>>> import numpy as np
>>> import numpy.linalg as la
>>> np.set_printoptions(suppress=True, linewidth=160)
>>> mat = np.loadtxt("block10.csv", delimiter=",")
>>> print(mat.round(2) + 0)
[[ 0.78  0.23  0.15  0.21  0.    0.02  0.01  0.23]
 [ 0.23  0.59  0.02 -0.32  0.09  0.25  0.   -0.11]
 [ 0.15  0.02  0.06  0.15  0.01  0.05 -0.02 -0.05]
 [ 0.21 -0.32  0.15  0.68 -0.02  0.06 -0.03 -0.2 ]
 [ 0.    0.09  0.01 -0.02  0.26  0.   -0.42 -0.06]
 [ 0.02  0.25  0.05  0.06  0.    0.31  0.11 -0.36]
 [ 0.01  0.   -0.02 -0.03 -0.42  0.11  0.74  0.01]
 [ 0.23 -0.11 -0.05 -0.2  -0.06 -0.36  0.01  0.58]]
>>> Uu, s, Vh = la.svd(mat)
>>> print(s.round(2) + 0)
[1. 1. 1. 1. 0. 0. 0. 0.]
>>> print(np.argmax(s[:-1] / (s[1:] + 1e-6)) + 1)
4
>>> Y = Uu[:, :4] @ np.diag(s[:4]) @ Vh[:4]
>>> print(la.matrix_rank(mat, rtol=0.05))
4
>>> print(np.round(np.abs(mat - Y).max(), 2))
0.0
>>> print(Y.round(2) + 0)
[[ 0.78  0.23  0.15  0.21  0.    0.02  0.01  0.23]
 [ 0.23  0.59  0.02 -0.32  0.09  0.25  0.   -0.11]
 [ 0.15  0.02  0.06  0.15  0.01  0.05 -0.02 -0.05]
 [ 0.21 -0.32  0.15  0.68 -0.02  0.06 -0.03 -0.2 ]
 [ 0.    0.09  0.01 -0.02  0.26  0.   -0.42 -0.06]
 [ 0.02  0.25  0.05  0.06  0.    0.31  0.11 -0.36]
 [ 0.01  0.   -0.02 -0.03 -0.42  0.11  0.74  0.01]
 [ 0.23 -0.11 -0.05 -0.2  -0.06 -0.36  0.01  0.58]]
>>> print(la.matrix_rank(Y))
4
>>> print(round(float(la.norm(mat - Y, 2)), 2), round(s[4], 2))
0.0 0.0
>>> W0 = np.diag(np.array([1, 3, 2, 1, -1, 1]))
>>> print(W0)
[[ 1  0  0  0  0  0]
 [ 0  3  0  0  0  0]
 [ 0  0  2  0  0  0]
 [ 0  0  0  1  0  0]
 [ 0  0  0  0 -1  0]
 [ 0  0  0  0  0  1]]
>>> def softmax(z):
...     e = np.exp(z - z.max(axis=-1, keepdims=True))
...     return e / e.sum(axis=-1, keepdims=True)
... 
>>> print(np.round(softmax(10 * W0[5]), 2) + 0)
[0. 0. 0. 0. 0. 1.]
>>> print(np.round(softmax(W0).sum(axis=1), 2))
[1. 1. 1. 1. 1. 1.]
>>> print(np.round(softmax(W0[5]), 2))
[0.13 0.13 0.13 0.13 0.13 0.35]
>>> print(np.round(softmax(W0[5] + 3), 2))
[0.13 0.13 0.13 0.13 0.13 0.35]
>>> S = W0 @ W0.T / np.sqrt(6)
>>> print(np.round(softmax(S), 2))
[[0.23 0.15 0.15 0.15 0.15 0.15]
 [0.02 0.89 0.02 0.02 0.02 0.02]
 [0.1  0.1  0.51 0.1  0.1  0.1 ]
 [0.15 0.15 0.15 0.23 0.15 0.15]
 [0.15 0.15 0.15 0.15 0.23 0.15]
 [0.15 0.15 0.15 0.15 0.15 0.23]]
>>> print(softmax(S).round(6).argmax(axis=1))
[0 1 2 3 4 5]
>>> ang = np.radians(15)
>>> R = np.eye(6)
>>> R[3, 3] = R[5, 5] = np.cos(ang)
>>> R[3, 5], R[5, 3] = -np.sin(ang), np.sin(ang)
>>> print(R.round(2))
[[ 1.    0.    0.    0.    0.    0.  ]
 [ 0.    1.    0.    0.    0.    0.  ]
 [ 0.    0.    1.    0.    0.    0.  ]
 [ 0.    0.    0.    0.97  0.   -0.26]
 [ 0.    0.    0.    0.    1.    0.  ]
 [ 0.    0.    0.    0.26  0.    0.97]]
>>> Y = W0 @ R.T
>>> print(np.allclose(W0 @ W0.T, Y @ Y.T))
True
>>> print(Y.round(2))
[[ 1.    0.    0.    0.    0.    0.  ]
 [ 0.    3.    0.    0.    0.    0.  ]
 [ 0.    0.    2.    0.    0.    0.  ]
 [ 0.    0.    0.    0.97  0.    0.26]
 [ 0.    0.    0.    0.   -1.    0.  ]
 [ 0.    0.    0.   -0.26  0.    0.97]]
>>> print(np.round(la.svd(W0, compute_uv=False), 2), np.round(la.svd(Y, compute_uv=False), 2))
[3. 2. 1. 1. 1. 1.] [3. 2. 1. 1. 1. 1.]
>>> print(np.round(la.det(Y), 2))
-6.0
>>> print(np.flatnonzero(la.matrix_power((Y != 0) + (Y.T != 0) + np.eye(6), 6)[5]))
[3 5]
>>> print(np.round(np.sort(la.eigvals(Y).real), 2))
[-1.    0.97  0.97  1.    2.    3.  ]
>>> arr = np.load("data.npy")
>>> print(arr)
[[0. 1.]
 [1. 0.]]
>>> G = W0.T @ W0
>>> print(G)
[[1 0 0 0 0 0]
 [0 9 0 0 0 0]
 [0 0 4 0 0 0]
 [0 0 0 1 0 0]
 [0 0 0 0 1 0]
 [0 0 0 0 0 1]]
>>> print((W0 @ W0.T).shape)
(6, 6)
>>> print(np.round(la.svd(W0, compute_uv=False) ** 2, 2))
[9. 4. 1. 1. 1. 1.]
>>> print(np.round(np.sort(la.eigvals(G)), 2))
[1. 1. 1. 1. 4. 9.]
>>> print(np.prod(np.diag(G)), round(float(la.det(G)), 2))
36 36.0
>>> O = arr.astype(float).copy()
>>> for j in range(2):
...     O[:, j] -= O[:, :j] @ (O[:, :j].T @ O[:, j])
...     O[:, j] /= la.norm(O[:, j])
... 
>>> print(O.T @ arr)
[[1. 0.]
 [0. 1.]]
>>> print(O.T @ O)
[[1. 0.]
 [0. 1.]]
>>> print(O)
[[0. 1.]
 [1. 0.]]
>>> print(np.einsum("ii->", arr))
0.0
>>> print(np.round(la.eigvals(arr), 2))
[ 1. -1.]
>>> print(round(float(la.det(arr.T)), 2))
-1.0
>>> u = np.array([2, 1, 1, 1, 1, 2])
>>> A = np.array([np.roll(u, i) for i in range(6)])
>>> print(A)
[[2 1 1 1 1 2]
 [2 2 1 1 1 1]
 [1 2 2 1 1 1]
 [1 1 2 2 1 1]
 [1 1 1 2 2 1]
 [1 1 1 1 2 2]]
>>> rng = np.random.default_rng(665084)
>>> Y = A + rng.integers(-2, 3, (6, 5)) @ rng.integers(-2, 3, (5, 6))
>>> print(Y)
[[-4 -8 10  6  4  0]
 [ 3  5 -2  2  2  7]
 [ 4  2  2  3  6 -2]
 [10  5 -2  1  4 -1]
 [ 3  2  0  6  7  6]
 [ 4  3 -1 -2  1  2]]
>>> print(Y - A)
[[-6 -9  9  5  3 -2]
 [ 1  3 -3  1  1  6]
 [ 3  0  0  2  5 -3]
 [ 9  4 -4 -1  3 -2]
 [ 2  1 -1  4  5  5]
 [ 3  2 -2 -3 -1  0]]
>>> print(np.round(la.svd(Y - A, compute_uv=False), 2) + 0)
[18.78 10.87  9.48  2.1   0.86  0.  ]
>>> feats = np.load("run14.npy")
>>> print(feats)
[[1 0 0 0 0 0 0]
 [5 1 0 0 0 0 0]
 [7 5 1 0 0 0 0]
 [8 2 6 1 0 0 0]
 [7 7 7 9 1 0 0]
 [0 9 8 8 8 1 0]
 [9 3 8 3 5 9 1]]
>>> print([round(float(x), 2) for x in la.svd(feats, compute_uv=False)[:3]])
[26.81, 12.29, 8.83]
>>> print(la.cond(feats) > 100)
True
>>> print(round(la.norm(feats, 2) / la.norm(feats), 2))
0.86
>>> print(la.matrix_rank(feats - feats[0, 0] * np.eye(7)))
6
>>> print(feats @ feats)
[[  1   0   0   0   0   0   0]
 [ 10   1   0   0   0   0   0]
 [ 39  10   1   0   0   0   0]
 [ 68  34  12   1   0   0   0]
 [170  67  68  18   1   0   0]
 [221 130 120  88  16   1   0]
 [148 168 141 123  82  18   1]]
